>>> import numpy as np
>>> from numpy import linalg as LA
>>> np.set_printoptions(precision=3, suppress=True, linewidth=140, legacy="1.25")
>>> data = np.loadtxt("mat.csv", delimiter=",")
>>> print(data)
[[ 1. -2. -1.  0.  1. -1.  2.  1.]
 [ 0. -2. -1.  0. -1.  2.  0. -2.]
 [-2. -1. -2.  0. -2. -1.  0. -2.]
 [ 1.  0. -1.  2.  2. -1.  2.  1.]
 [ 2.  1. -1.  0. -2.  1.  2. -2.]
 [ 0.  0. -2. -2.  2. -2.  1. -2.]
 [ 2.  0.  2.  1.  0. -1. -1.  1.]
 [ 2. -2. -1. -2. -2.  0. -1. -1.]]
>>> t3 = np.stack([data, 5 * data, data[::-1]])
>>> print((t3 @ data.T).shape)
(3, 8, 8)
>>> print(LA.matrix_rank(t3.reshape(3, -1)))
2
>>> other = data / LA.norm(data, axis=1, keepdims=True)
>>> cov = other @ other.T
>>> print(LA.norm(other, axis=1))
[1. 1. 1. 1. 1. 1. 1. 1.]
>>> print(cov[2])
[-0.065  0.504  1.    -0.295  0.216  0.309 -0.612  0.324]
>>> print(np.argwhere(np.triu(np.abs(cov) > 0.95, 1)))
[]
>>> print(round(np.abs(LA.eigvals(data)).max(), 3))
4.448
>>> print(np.sort(np.abs(LA.eigvals(data))))
[1.706 1.706 2.426 3.522 3.522 4.042 4.448 4.448]
>>> print(np.trace(data))
-7.0
>>> print(round(LA.det(data), 3))
7008.0
>>> print(np.allclose(data, data.T))
False
>>> print(LA.matrix_power(data, 2))
[[11.  2.  7.  2. -1. -3.  0.  8.]
 [-4.  8.  3.  0. 14. -8.  2.  6.]
 [-6. 10. 13.  6.  9.  2. -7. 12.]
 [15. -1.  2.  6. -1.  0.  6.  4.]
 [ 0. -3.  5.  4. 13. -5.  1.  8.]
 [ 4.  8. 12.  5. -4.  9. -1.  5.]
 [-1. -8. -8.  1. -4. -2.  5. -1.]
 [-6.  1.  5. -3.  8. -4. -2. 10.]]
>>> K = np.loadtxt("out11.csv", delimiter=",")
>>> print(K)
[[ 2.1 -2.   1.   0.  -1.  -2.   2.   1.  -1. ]
 [-1.  -1.9  2.   2.   1.  -1.   1.   1.  -2. ]
 [ 1.  -1.   1.1  1.  -2.  -2.  -1.  -2.   1. ]
 [ 1.   2.   2.   1.1 -2.  -2.   0.   1.   1. ]
 [ 2.  -2.   0.   2.   2.1 -2.  -1.   0.   0. ]
 [ 0.   0.  -2.   0.  -2.   2.1  0.  -1.   1. ]
 [ 2.   1.  -2.   0.   0.  -2.   2.1  1.   1. ]
 [ 1.   2.  -1.   2.   0.   2.   1.  -1.9  2. ]
 [ 2.  -2.   1.   0.  -1.  -2.   2.   1.  -0.9]]
>>> rng = np.random.default_rng(44771)
>>> other = K + rng.integers(-2, 3, (9, 8)) @ rng.integers(-2, 3, (8, 9))
>>> print(other)
[[  7.1   0.   -5.    0.    0.  -10.   -8.   -9.    3. ]
 [ -8.   -7.9   2.   11.    4.   -6.   -1.    5.    1. ]
 [  2.   -1.    4.1  -7.  -12.   -1.    0.  -20.   -6. ]
 [  1.   11.    0.   11.1  -1.  -10.   -3.    5.   10. ]
 [  4.    3.    2.    2.    0.1  -3.   -2.   -2.    4. ]
 [ -1.    0.   13.  -13.  -10.   14.1   7.   -9.   -5. ]
 [-10.   -1.    0.    2.   -1.   -5.    4.1   9.    3. ]
 [  1.    7.   -8.   11.    4.   -5.   -2.    8.1  10. ]
 [  7.    6.   -8.    1.   -6.   -7.    1.   -3.   -0.9]]
>>> print(np.abs(other - K).sum(axis=1))
[46. 39. 49. 46. 19. 70. 34. 53. 38.]
>>> print(np.round(LA.svd(other - K, compute_uv=False), 3) + 0)
[42.844 28.029 14.833 13.597 10.031  5.593  1.353  0.421  0.   ]
>>> print(np.abs(K).max())
2.1
>>> print(K.sum(axis=0))
[10.1 -3.9  2.1  8.1 -4.9 -8.9  6.1  0.1  2.1]
>>> print(K.mean(axis=0))
[ 1.122 -0.433  0.233  0.9   -0.544 -0.989  0.678  0.011  0.233]
>>> print(K - K[0])
[[ 0.   0.   0.   0.   0.   0.   0.   0.   0. ]
 [-3.1  0.1  1.   2.   2.   1.  -1.   0.  -1. ]
 [-1.1  1.   0.1  1.  -1.   0.  -3.  -3.   2. ]
 [-1.1  4.   1.   1.1 -1.   0.  -2.   0.   2. ]
 [-0.1  0.  -1.   2.   3.1  0.  -3.  -1.   1. ]
 [-2.1  2.  -3.   0.  -1.   4.1 -2.  -2.   2. ]
 [-0.1  3.  -3.   0.   1.   0.   0.1  0.   2. ]
 [-1.1  4.  -2.   2.   1.   4.  -1.  -2.9  3. ]
 [-0.1  0.   0.   0.   0.   0.   0.   0.   0.1]]
>>> print(LA.svd(K, compute_uv=False))
[8.368 6.08  4.65  4.418 3.803 3.269 1.442 1.309 0.074]
>>> print(np.diff(K, axis=0))
[[-3.1  0.1  1.   2.   2.   1.  -1.   0.  -1. ]
 [ 2.   0.9 -0.9 -1.  -3.  -1.  -2.  -3.   3. ]
 [ 0.   3.   0.9  0.1  0.   0.   1.   3.   0. ]
 [ 1.  -4.  -2.   0.9  4.1  0.  -1.  -1.  -1. ]
 [-2.   2.  -2.  -2.  -4.1  4.1  1.  -1.   1. ]
 [ 2.   1.   0.   0.   2.  -4.1  2.1  2.   0. ]
 [-1.   1.   1.   2.   0.   4.  -1.1 -2.9  1. ]
 [ 1.  -4.   2.  -2.  -1.  -4.   1.   2.9 -2.9]]
>>> print(np.count_nonzero(K))
68
>>> print(LA.matrix_rank(K))
9
